>>> import numpy as np
>>> np.set_printoptions(suppress=True, linewidth=120)
>>> def rnd(a):
...     return np.round(a, 1) + 0
... 
>>> E = np.load("w.npy")
>>> E
array([[-6.,  0.,  5.],
       [ 0., -3.,  1.],
       [ 0., -2.,  2.]])
>>> rng = np.random.default_rng(8706)
>>> lab = rng.permutation(3)
>>> lab
array([1, 2, 0])
>>> A2 = E[lab][:, lab]
>>> np.diag(A2)
array([-3.,  2., -6.])
>>> np.trace(A2)
np.float64(-7.0)
>>> A2 = np.array([[9, 4, 3], [5, 3, 4], [6, 0, 9]])
>>> np.linalg.matrix_rank(E @ A2)
np.int64(3)
>>> E @ A2
array([[-24., -24.,  27.],
       [ -9.,  -9.,  -3.],
       [  2.,  -6.,  10.]])
>>> np.linalg.matrix_rank(np.vstack([E, A2.T]))
np.int64(3)
>>> np.einsum("ij,ij->i", E, E)
array([61., 10.,  8.])
>>> A2 = E / np.linalg.norm(E, axis=1, keepdims=True)
>>> G = A2 @ A2.T
>>> rnd(G)
array([[1. , 0.2, 0.5],
       [0.2, 1. , 0.9],
       [0.5, 0.9, 1. ]])
>>> rnd(np.linalg.norm(A2, axis=1))
array([1., 1., 1.])
>>> (np.abs(G) > 0.9).astype(int)
array([[1, 0, 0],
       [0, 1, 0],
       [0, 0, 1]])
>>> np.argwhere(np.triu(np.abs(G) > 0.95, 1))
array([], shape=(0, 2), dtype=int64)
>>> U, s, vt = np.linalg.svd(E, full_matrices=False)
>>> rnd(vt @ vt.T)
array([[1., 0., 0.],
       [0., 1., 0.],
       [0., 0., 1.]])
>>> rnd(np.cumsum(s ** 2) / np.sum(s ** 2))
array([0.8, 1. , 1. ])
>>> np.abs(U[:, 0]).round(6).argmax()
np.int64(0)
>>> rnd(U.T @ U)
array([[1., 0., 0.],
       [0., 1., 0.],
       [0., 0., 1.]])
>>> (s > 1e-8).sum()
np.int64(3)
>>> m1 = np.loadtxt("m.csv", delimiter=",")
>>> m1
array([[-3., -6., -3.,  0.,  0.,  0.],
       [ 0.,  0., -9.,  0.,  0.,  0.],
       [ 0., -3., -3.,  0.,  0.,  0.],
       [ 0.,  0.,  0.,  1.,  2.,  1.],
       [ 0.,  0.,  0.,  0.,  0.,  3.],
       [ 0.,  0.,  0.,  0.,  1.,  1.]])
>>> np.allclose(E @ E.T, E.T @ E)
False
>>> np.allclose(E, E.T)
False
>>> rnd(np.linalg.matrix_power(E, 3))
array([[-216.,   70.,  130.],
       [   0.,  -19.,    5.],
       [   0.,  -10.,    6.]])
>>> assert E == E.T
Traceback (most recent call last):
  File "<python-input-33>", line 1, in <module>
    assert E == E.T
           ^^^^^^^^
ValueError: The truth value of an array with more than one element is ambiguous. Use a.any() or a.all()
>>> rnd(np.abs(np.linalg.eigvals(E)).max())
np.float64(6.0)
>>> (E - E.T) / 2
array([[ 0. ,  0. ,  2.5],
       [ 0. ,  0. ,  1.5],
       [-2.5, -1.5,  0. ]])
>>> rnd(np.sort(np.abs(np.linalg.eigvals(E))))
array([1.6, 2.6, 6. ])
>>> E @ E
array([[ 36., -10., -20.],
       [  0.,   7.,  -1.],
       [  0.,   2.,   2.]])
>>> (E + E.T) / 2
array([[-6. ,  0. ,  2.5],
       [ 0. , -3. , -0.5],
       [ 2.5, -0.5,  2. ]])
>>> rnd(np.linalg.det(E))
np.float64(24.0)
>>> (np.linalg.matrix_power((m1 != 0) + (m1.T != 0) + np.eye(6), 6) > 0).astype(int)
array([[1, 1, 1, 0, 0, 0],
       [1, 1, 1, 0, 0, 0],
       [1, 1, 1, 0, 0, 0],
       [0, 0, 0, 1, 1, 1],
       [0, 0, 0, 1, 1, 1],
       [0, 0, 0, 1, 1, 1]])
>>> q, V = np.linalg.qr(m1[:, :3])[0], np.linalg.qr(m1[:, 3:])[0]
>>> s = np.linalg.svd(q.T @ V, compute_uv=False)
>>> s
array([0., 0., 0.])
>>> rnd(np.linalg.norm(q @ q.T - V @ V.T, 2))
np.float64(1.0)
>>> np.degrees(np.arccos(s.clip(0, 1)))
array([90., 90., 90.])
>>> (s > 0.9).sum()
np.int64(0)
>>> blk = np.stack([m1, 3 * m1, m1[::-1]])
>>> blk.shape
(3, 6, 6)
>>> rnd(np.linalg.det(blk))
array([   -243., -177147.,     243.])
>>> np.linalg.matrix_rank(blk)
array([6, 6, 6])
>>> np.linalg.matrix_rank(blk.reshape(3, -1))
np.int64(2)
>>> (blk @ m1.T).shape
(3, 6, 6)
>>> np.einsum("bij,cij->bc", blk, blk)
array([[ 170.,  510.,    0.],
       [ 510., 1530.,    0.],
       [   0.,    0.,  170.]])
>>> M = np.load("case18.npy")
>>> M
array([[-0.1,  0. ,  1.7],
       [-0.2,  0.2,  2.3],
       [-0.3,  0.1,  1.7],
       [ 0.2, -0.3,  1.6],
       [ 0.2,  0. ,  2.1],
       [ 0.2,  0.2,  1.9],
       [ 0.2,  0.4,  1.7],
       [ 0. , -0.2,  2.1],
       [ 0. , -0.2,  1.4],
       [ 2.1,  2. , -1. ],
       [ 2.2,  2.2, -1.2],
       [ 2. ,  2.1, -0.7],
       [ 1.6,  2. , -0.9],
       [ 1.9,  2.3, -0.4],
       [ 2. ,  2.1, -1.3],
       [ 1.5,  2.5, -0.7],
       [ 1.5,  2.5, -1.1],
       [ 1.7,  2.4, -0.6]])
>>> Xc = M - M.mean(axis=0)
>>> V = np.linalg.svd(Xc)[2][:2]
>>> A2 = Xc - Xc @ V.T @ V
>>> rnd(np.diag(V.T @ V))
array([0.3, 1. , 0.7])
>>> rnd(np.cov(Xc @ V.T, rowvar=False))
array([[4.2, 0. ],
       [0. , 0.1]])
>>> rnd((Xc @ V.T).std(axis=0))
array([2. , 0.3])
>>> np.linalg.norm(A2, axis=1).round(6).argmax()
np.int64(16)
>>> data = np.load("dump.npy")
>>> data
array([[ 0,  0,  0,  0],
       [ 7, -7,  4, -8],
       [ 1, -1, 10, 19]])
>>> U, s, vt = np.linalg.svd(data)
>>> V = vt[:(s > 1e-8).sum()]
>>> x = data[1] + -2 * data[0] + rng.integers(2) * np.eye(4)[0]
>>> x
array([ 8., -7.,  4., -8.])
>>> np.allclose(V.T @ V @ x, x)
False
>>> rnd(np.linalg.norm(data[1], 1)), rnd(np.linalg.norm(data[1], np.inf))
(np.float64(26.0), np.float64(8.0))
>>> rnd(np.linalg.norm(data, axis=0))
array([ 7.1,  7.1, 10.8, 20.6])
>>> rnd(np.linalg.norm(data, axis=1))
array([ 0. , 13.3, 21.5])
>>> rnd(np.linalg.norm(data, "nuc"))
np.float64(34.4)
>>> rnd(np.linalg.norm(data, 2))
np.float64(22.2)
>>> q, _ = np.linalg.qr(np.array([[2.0, -0.1, -2.3, -0.1],
...     [0.6, 1.4, 0.2, 2.4],
...     [-0.9, 0.6, 0.4, -0.4],
...     [-1.9, 0.0, -2.0, -0.7]]))
>>> V, _ = np.linalg.qr(np.array([[-0.9, -0.6, 1.1, 1.5],
...     [-1.0, -0.7, -1.3, 0.5],
...     [-2.6, 1.0, 0.9, 1.5],
...     [-1.1, 0.2, 0.5, -1.7]]))
>>> s = 20 * 0.7 ** np.arange(4)
>>> J = q[:, :4] * s @ V[:4]
>>> rnd(J)
array([[  9.7,   4.1, -10.6,   2.7],
       [  4.9,  10.7,   5.8,   3.5],
       [  1.9,   0.3,   7.5,  -6.6],
       [  1.9, -10.6,  10.1,   1.2]])
>>> lab = rng.permutation(4)
>>> lab
array([0, 3, 2, 1])
>>> A2 = J[lab][:, lab]
>>> rnd(np.sort(np.abs(np.linalg.eigvals(A2))))
array([10.7, 10.7, 12.8, 12.8])
>>> np.allclose(A2, J)
False
>>> rnd(J - J[0])
array([[  0. ,   0. ,   0. ,   0. ],
       [ -4.8,   6.6,  16.4,   0.8],
       [ -7.8,  -3.8,  18.1,  -9.4],
       [ -7.8, -14.7,  20.7,  -1.6]])
>>> rnd(np.linalg.norm(J))
np.float64(27.2)
>>> rnd(J.sum(axis=1))
array([ 5.9, 25. ,  3. ,  2.5])
>>> r0 = np.array([0, 1, 0])
>>> np.correlate(m1[5], m1[4], "full")
array([0., 0., 0., 0., 3., 3., 0., 0., 0., 0., 0.])
>>> np.array([np.convolve(row, r0, "same") for row in m1])
array([[-3., -6., -3.,  0.,  0.,  0.],
       [ 0.,  0., -9.,  0.,  0.,  0.],
       [ 0., -3., -3.,  0.,  0.,  0.],
       [ 0.,  0.,  0.,  1.,  2.,  1.],
       [ 0.,  0.,  0.,  0.,  0.,  3.],
       [ 0.,  0.,  0.,  0.,  1.,  1.]])
>>> np.cross(m1[5, :3], m1[4, :3])
array([0., 0., 0.])
>>> x = np.array([2, 1, 2, 2])
>>> rhs = J @ x
>>> beta, lr = np.zeros(4), 1 / np.linalg.norm(J, 2) ** 2
>>> for i in range(6):
...     beta -= lr * J.T @ (J @ beta - rhs)
...     if i % 2 == 0: print(i, round(np.linalg.norm(J @ beta - rhs), 1))
... 
0 25.5
2 11.8
4 7.2
>>> rnd(np.linalg.cond(J))
np.float64(2.9)
>>> mat = np.loadtxt("a.csv", delimiter=",")
>>> mat
array([[ 0.,  2.,  1.],
       [-2.,  5., -2.],
       [-2.,  5.,  1.],
       [ 0.,  3.,  1.],
       [ 0.,  0., -1.],
       [ 2., -2.,  1.],
       [ 1., -2.,  4.],
       [-2., -4.,  7.],
       [-3., -5., 10.],
       [ 0., -5.,  8.],
       [ 2., -7.,  5.],
       [ 2., -8.,  7.],
       [ 3., -7.,  4.],
       [ 6., -8.,  6.]])
>>> cent = mat[[12, 4]].astype(float)
>>> for _ in range(5):
...     lab = np.linalg.norm(mat[:, None] - cent, axis=-1).argmin(axis=1)
...     cent = np.array([mat[lab == j].mean(axis=0) for j in range(2)])
... 
>>> lab
array([1, 1, 1, 1, 1, 1, 0, 0, 0, 0, 0, 0, 0, 0])
>>> np.bincount(lab)
array([8, 6])
>>> rnd(cent)
array([[ 1.1, -5.8,  6.4],
       [-0.3,  2.2,  0.2]])
>>> F = np.load("layer15.npy")
>>> F
array([[ 2.1,  2. , -1. ,  1. ],
       [-1. ,  1.1,  3. , -2. ],
       [-1. ,  0. , -2.9, -2. ],
       [ 2. ,  2. , -1. ,  1.1]])
>>> A2 = np.linalg.inv(F)
>>> rnd(np.linalg.cond(F))
np.float64(58.1)
>>> rnd(A2)
array([[ 6. , -0.1, -0.1, -6. ],
       [-3.5,  0.2,  0.1,  3.9],
       [ 0.7,  0.1, -0.2, -0.7],
       [-4. , -0.1, -0.1,  4. ]])
>>> (np.abs(A2) > 1e-9).astype(int)
array([[1, 1, 1, 1],
       [1, 1, 1, 1],
       [1, 1, 1, 1],
       [1, 1, 1, 1]])
>>> x = np.array([-1, -1, 2, 0])
>>> rhs = F @ x
>>> rhs
array([-6.1,  5.9, -4.8, -6. ])
>>> rnd(np.linalg.solve(F, F[:, 1]))
array([0., 1., 0., 0.])
>>> rnd(np.linalg.solve(F, rhs + F[:, 0]))
array([ 0., -1.,  2.,  0.])
>>> U, s, vt = np.linalg.svd(F)
>>> np.argmax(s[:-1] / (s[1:] + 1e-6)) + 1
np.int64(3)
>>> A2 = U[:, :3] @ np.diag(s[:3]) @ vt[:3]
>>> rnd(np.linalg.norm(F - A2, 2)), rnd(s[3])
(np.float64(0.1), np.float64(0.1))
>>> rnd(np.abs(F - A2).max())
np.float64(0.0)
>>> np.linalg.matrix_rank(A2)
np.int64(3)
>>> feats = np.array([[2, 0, -2], [-1, -3, -5], [3, 1, -1]])
>>> A2 = m1 + rng.integers(-2, 3, (6, 5)) @ rng.integers(-2, 3, (5, 6))
>>> A2
array([[  1.,   0.,   1.,   2., -10., -10.],
       [  1.,  -3., -13.,  -8.,   7.,   3.],
       [ -3.,  -5.,  -2.,   7.,   0.,   1.],
       [  6.,   4.,  -1.,   1.,   4.,  -2.],
       [ -3.,  -2.,   4.,   7.,  -6.,   3.],
       [ -3.,  -4.,  -3.,   1.,   9.,   8.]])
>>> A2 - m1
array([[  4.,   6.,   4.,   2., -10., -10.],
       [  1.,  -3.,  -4.,  -8.,   7.,   3.],
       [ -3.,  -2.,   1.,   7.,   0.,   1.],
       [  6.,   4.,  -1.,   0.,   2.,  -3.],
       [ -3.,  -2.,   4.,   7.,  -6.,   0.],
       [ -3.,  -4.,  -3.,   1.,   8.,   7.]])
>>> rnd(np.linalg.svd(A2 - m1, compute_uv=False))
array([23.2, 15.1,  6.5,  1.8,  1.6,  0. ])
>>> rnd(np.poly(feats))
array([1., 2., 6., 0.])
>>> rnd(np.linalg.eigvals(feats))
array([ 0.+0.j , -1.+2.2j, -1.-2.2j])
>>> rnd(np.linalg.det(2 * feats)), rnd(np.linalg.det(feats))
(np.float64(0.0), np.float64(0.0))
>>> np.einsum("ij,ji->", feats, feats)
np.int64(-8)
>>> rnd(np.linalg.det(feats[::-1]))
np.float64(0.0)
>>> rnd(np.linalg.det(feats.T))
np.float64(0.0)
>>> np.einsum("ii->", feats)
np.int64(-2)
>>> W1 = np.array([[2, 3, 2, 0, 3, 2], [3, 3, 3, 0, 2, 2], [1, 1, 3, 1, 0, 2]])
>>> beta = np.array([1, 0, 0, 1, 1, 0])
>>> hid = np.maximum(feats @ W1 + beta, 0)
>>> np.linalg.matrix_rank(hid)
np.int64(2)
>>> rnd((hid > 0).mean(axis=0))
array([0.7, 0.7, 0.3, 0. , 0.7, 0.3])
>>> hid
array([[ 3,  4,  0,  0,  7,  0],
       [ 0,  0,  0,  0,  0,  0],
       [ 9, 11,  6,  0, 12,  6]])
>>> cent = np.array([[1, 2, 0], [2, 1, 1], [2, 2, 0], [2, 0, 2], [1, 1, 2], [2, 1, 0]])
>>> (hid @ cent).round(6).argmax(axis=1)
array([0, 0, 0])
>>> hid @ cent
array([[18, 17, 18],
       [ 0,  0,  0],
       [67, 59, 35]])
>>> W1 @ cent
array([[19, 16,  9],
       [21, 19,  7],
       [15, 11,  3]])
>>> U, s, vt = np.linalg.svd(feats)
>>> np.argmax(s[:-1] / (s[1:] + 1e-6)) + 1
np.int64(2)
>>> A2 = U[:, :2] @ np.diag(s[:2]) @ vt[:2]
>>> rnd(np.linalg.norm(feats - A2) / np.linalg.norm(feats))
np.float64(0.0)
>>> rnd(A2)
array([[ 2.,  0., -2.],
       [-1., -3., -5.],
       [ 3.,  1., -1.]])
>>> np.linalg.matrix_rank(feats, rtol=0.05)
np.int64(2)
>>> np.linalg.matrix_rank(A2)
np.int64(2)
